$ python3 -q
>>> import numpy as np
>>> import numpy.linalg as la
>>> np.set_printoptions(precision=3, suppress=True, linewidth=120)
>>> def rnd(a):
...     return np.round(a, 3) + 0
... 
>>> out = np.array([[5, -1], [6, 7]])
>>> cent = np.array([[5, -1], [0, 1]])
>>> E = np.kron(out, cent)
>>> print(E)
[[25 -5 -5  1]
 [ 0  5  0 -1]
 [30 -6 35 -7]
 [ 0  6  0  7]]
>>> out = np.array([[4, 5, 2], [0, 4, 4], [0, 2, 3], [4, 3, 5]])
>>> out.T @ E.T
array([[104,  -4,  92,  28],
       [ 98,  17, 175,  45],
       [ 20,  15, 106,  59]])
>>> out @ E
Traceback (most recent call last):
  File "<python-input-10>", line 1, in <module>
    out @ E
    ~~~~^~~
ValueError: matmul: Input operand 1 has a mismatch in its core dimension 0, with gufunc signature (n?,k),(k,m?)->(n?,m?) (size 4 is different from 3)
>>> print(np.einsum("ij->j", E))
[55  0 30  0]
>>> np.einsum("ik,kj->ij", E, out)
array([[104,  98,  20],
       [ -4,  17,  15],
       [ 92, 175, 106],
       [ 28,  45,  59]])
>>> u = np.array([3, 2, 0, 5])
>>> out = E + np.outer(u, np.eye(4)[1])
>>> la.matrix_rank(la.inv(out) - la.inv(E), tol=1e-8)
np.int64(1)
>>> la.matrix_rank(out - E)
np.int64(1)
>>> np.poly(E)
array([     1.,    -72.,   1786., -14760.,  42025.])
>>> rnd(la.eigvals(E))
array([30.+11.18j , 30.-11.18j ,  6. +2.236j,  6. -2.236j])
>>> np.kron(np.eye(2, dtype=int), E)
array([[25, -5, -5,  1,  0,  0,  0,  0],
       [ 0,  5,  0, -1,  0,  0,  0,  0],
       [30, -6, 35, -7,  0,  0,  0,  0],
       [ 0,  6,  0,  7,  0,  0,  0,  0],
       [ 0,  0,  0,  0, 25, -5, -5,  1],
       [ 0,  0,  0,  0,  0,  5,  0, -1],
       [ 0,  0,  0,  0, 30, -6, 35, -7],
       [ 0,  0,  0,  0,  0,  6,  0,  7]])
>>> m1 = np.loadtxt("run16.csv", delimiter=",")
>>> print(m1)
[[  5.619  -1.992]
 [ -1.273  -7.668]
 [  3.636   6.966]
 [-13.222  12.941]]
>>> u = np.array([-2, 3, 0])
>>> print(rnd(np.correlate(m1[3], m1[0], "full")))
[  26.338 -100.073   72.715]
>>> print(np.convolve(m1[3], u))
[ 26.444 -65.548  38.823   0.   ]
>>> rnd(np.polyval(u, m1[3]))
array([-389.309, -296.116])
>>> out = np.c_[m1[:, :1] @ np.array([[1]]), np.array([2, 1, 1, 0])]
>>> out
array([[  5.619,   2.   ],
       [ -1.273,   1.   ],
       [  3.636,   1.   ],
       [-13.222,   0.   ]])
>>> la.matrix_rank(np.c_[m1, out])
np.int64(3)
>>> rnd(la.norm(la.qr(m1)[0].T @ out, axis=0) ** 2 / ((out ** 2).sum(axis=0) + 1e-12))
array([1.   , 0.157])
>>> out = np.array([[0, 2, 0, 3], [1, 3, 2, 2], [3, 1, 3, 1]])
>>> F = out.T @ out
>>> F
array([[10,  6, 11,  5],
       [ 6, 14,  9, 13],
       [11,  9, 13,  7],
       [ 5, 13,  7, 14]])
>>> U, sig, VT = la.svd(F)
>>> print(rnd(sig))
[38.68  11.208  1.112  0.   ]
>>> out = U[:, :3] @ np.diag(sig[:3]) @ VT[:3]
>>> rnd(np.abs(F - out).max())
np.float64(0.0)
>>> w1 = np.array([[-5, 0, 4], [-2, -2, 2], [3, 8, 5], [1, 8, 6]])
>>> c = np.array([1, 4, 9])
>>> act = np.maximum(F @ w1 + c, 0)
>>> la.matrix_rank(act)
np.int64(2)
>>> cent = np.array([[-8, -4], [-5, 4], [-8, 9]])
>>> (act @ cent).round(6).argmax(axis=1)
array([1, 1, 1, 1])
>>> data = np.load("arr.npy")
>>> data
array([[-6,  0,  1],
       [ 0, 11,  3],
       [-1, -1, -2]])
>>> O = data.astype(float).copy()
>>> for j in range(3):
...     O[:, j] -= O[:, :j] @ (O[:, :j].T @ O[:, j])
...     O[:, j] /= la.norm(O[:, j])
... 
>>> rnd(O.T @ O)
array([[1., 0., 0.],
       [0., 1., 0.],
       [0., 0., 1.]])
>>> rnd(O.T @ data)
array([[ 6.083,  0.164, -0.658],
       [ 0.   , 11.044,  3.179],
       [ 0.   ,  0.   ,  1.861]])
>>> rnd(la.norm(data) ** 2 / la.norm(data, 2) ** 2)
np.float64(1.307)
>>> rnd(la.norm(data, 2))
np.float64(11.504)
>>> print(rnd(la.norm(data, axis=1)))
[ 6.083 11.402  2.449]
>>> x0 = np.array([1, 8, 3])
>>> h1 = np.maximum(data @ x0, 0)
>>> print(np.flatnonzero(h1 > 1e-9))
[1]
>>> np.maximum(data @ (3 * x0), 0)
array([  0, 291,   0])
>>> print(data.T @ h1)
[   0 1067  291]
>>> O, _ = la.qr(np.array([[1.5, -0.1, 0.9],
...     [-0.9, -0.2, 0.2],
...     [0.6, -0.2, -0.5],
...     [-0.2, -0.4, 1.1]]))
>>> mat = O @ O.T
>>> rnd(mat)
array([[ 0.834, -0.316,  0.007,  0.196],
       [-0.316,  0.398,  0.012,  0.374],
       [ 0.007,  0.012,  1.   , -0.008],
       [ 0.196,  0.374, -0.008,  0.768]])
>>> rk = la.matrix_rank(mat)
>>> rk
np.int64(3)
>>> N = la.svd(mat)[2][rk:].T
>>> print(rnd(N[:, 0] / N[np.abs(N[:, 0]).round(6).argmax(), 0]))
[ 0.525  1.    -0.021 -0.621]
>>> [int(la.matrix_rank(mat[:i])) for i in range(1, len(mat) + 1)]
[1, 2, 3, 3]
>>> print(la.matrix_rank(mat.T @ mat), la.matrix_rank(mat @ mat.T))
3 3
>>> U, sig, VT = la.svd(mat)
>>> V = VT[:(sig > 1e-8).sum()]
>>> rng = np.random.default_rng(768)
>>> x0 = mat[0] + -2 * mat[2] + rng.integers(2) * np.eye(4)[2]
>>> rnd(x0)
array([ 0.821, -0.341, -0.993,  0.212])
>>> print(rnd(np.diag(V.T @ V)))
[0.834 0.398 1.    0.768]
>>> rnd(V.T @ V)
array([[ 0.834, -0.316,  0.007,  0.196],
       [-0.316,  0.398,  0.012,  0.374],
       [ 0.007,  0.012,  1.   , -0.008],
       [ 0.196,  0.374, -0.008,  0.768]])
>>> np.allclose(V.T @ V @ x0, x0)
False
>>> rnd(la.norm(x0 - V.T @ V @ x0))
np.float64(0.016)
>>> A = np.array([[4, 4, 6], [0, 8, 8], [0, 0, 9]])
>>> print(A)
[[4 4 6]
 [0 8 8]
 [0 0 9]]
>>> # triangular, det is the product of the diagonal
>>> vals, V = la.eig(A)
>>> A @ V[:, 0] - vals[0] * V[:, 0]
array([0., 0., 0.])
>>> vals
array([4., 8., 9.])
>>> rnd(np.sort(la.eigvals(la.inv(A))))
array([0.111, 0.125, 0.25 ])
>>> print(rnd(np.sort(la.eigvals(A @ A))))
[16. 64. 81.]
>>> W0 = np.array([[86.0, -72.0, -27.0, 81.0],
...     [-72.0, 69.0, 24.0, -72.0],
...     [-27.0, 24.0, 14.0, -27.0],
...     [81.0, -72.0, -27.0, 86.0]])
>>> # equal to its transpose
>>> rnd(la.norm(W0, 2) / la.norm(W0))
np.float64(0.999)
>>> print(round(np.log10(la.cond(W0))))
2
>>> [round(float(x), 3) for x in la.svd(W0, compute_uv=False)[:3]]
[240.0, 5.0, 5.0]
>>> la.cond(W0) > 100
np.False_
>>> vals, V = la.eigh(W0)
>>> rnd(V.T @ W0 @ V)
array([[  5.,   0.,   0.,   0.],
       [  0.,   5.,   0.,   0.],
       [  0.,   0.,   5.,   0.],
       [  0.,   0.,   0., 240.]])
>>> rnd(np.abs(V[:, -1]))
array([0.587, 0.522, 0.196, 0.587])
>>> rnd(la.eigvalsh(W0 @ W0))
array([   25.,    25.,    25., 57600.])
>>> rnd(la.svd(W0, compute_uv=False))
array([240.,   5.,   5.,   5.])
>>> np.unique(vals.round(6) + 0, return_counts=True)[1]
array([3, 1])
>>> np.einsum("ij,ji->", W0, W0)
np.float64(57675.0)
>>> print(np.kron(np.eye(2, dtype=int), W0))
[[ 86. -72. -27.  81.   0.  -0.  -0.   0.]
 [-72.  69.  24. -72.  -0.   0.   0.  -0.]
 [-27.  24.  14. -27.  -0.   0.   0.  -0.]
 [ 81. -72. -27.  86.   0.  -0.  -0.   0.]
 [  0.  -0.  -0.   0.  86. -72. -27.  81.]
 [ -0.   0.   0.  -0. -72.  69.  24. -72.]
 [ -0.   0.   0.  -0. -27.  24.  14. -27.]
 [  0.  -0.  -0.   0.  81. -72. -27.  86.]]
>>> print(np.einsum("ii->", W0))
255.0
>>> rnd(la.det(W0[::-1]))
np.float64(30000.0)
>>> X = np.load("a.npy")
>>> X
array([[ 13.618,  -8.523,   1.589],
       [  4.251,  -3.989,   1.25 ],
       [  2.611,   0.472,  -0.17 ],
       [-10.569,   1.482, -11.133],
       [ -5.637,   1.811,   2.078],
       [ -4.856,   1.042,  -3.899],
       [ -5.347,  -1.513,   0.92 ],
       [  4.411,   5.613,   9.417],
       [  3.085,   6.144,   5.51 ],
       [ -1.93 ,  -7.123,  -4.1  ],
       [-10.446,  -1.929,  -7.151],
       [ -7.481,  -5.801, -12.033],
       [  3.904,  -1.256,  -4.47 ],
       [ -7.666,  -1.704,  -7.714]])
>>> x0 = np.array([4, 3, 0])
>>> target = X @ x0
>>> rnd(la.lstsq(X, target)[0])
array([4., 3., 0.])
>>> rnd(la.solve(X.T @ X, X.T @ target))
array([4., 3., 0.])
>>> target = target + 0.3 * rng.normal(size=14)
>>> print(rnd(target))
[ 28.486   4.929  12.408 -37.98  -16.83  -16.561 -25.586  34.292  30.506 -29.374 -46.905 -47.489  12.148 -35.384]
>>> c, *_ = la.lstsq(X, target)
>>> print(rnd(X.T @ (target - X @ c)))
[0. 0. 0.]
>>> rnd(la.norm(target - X @ c))
np.float64(1.172)
>>> print([round(float(la.norm(la.solve(X.T @ X + lam * np.eye(3), X.T @ target))), 2) for lam in (0, 1, 10, 100)])
[4.98, 4.94, 4.6, 3.37]
>>> rnd(c)
array([3.974, 2.998, 0.008])
>>> proj = X @ la.solve(X.T @ X, X.T)
>>> rnd(la.eigvalsh(proj))
array([0., 0., 0., 0., 0., 0., 0., 0., 0., 0., 0., 1., 1., 1.])
>>> np.allclose(proj @ proj, proj)
True
>>> la.matrix_rank(np.eye(14) - proj)
np.int64(11)
>>> rnd(np.diag(proj))
array([0.525, 0.099, 0.044, 0.366, 0.183, 0.054, 0.258, 0.193, 0.175, 0.25 , 0.19 , 0.277, 0.271, 0.116])
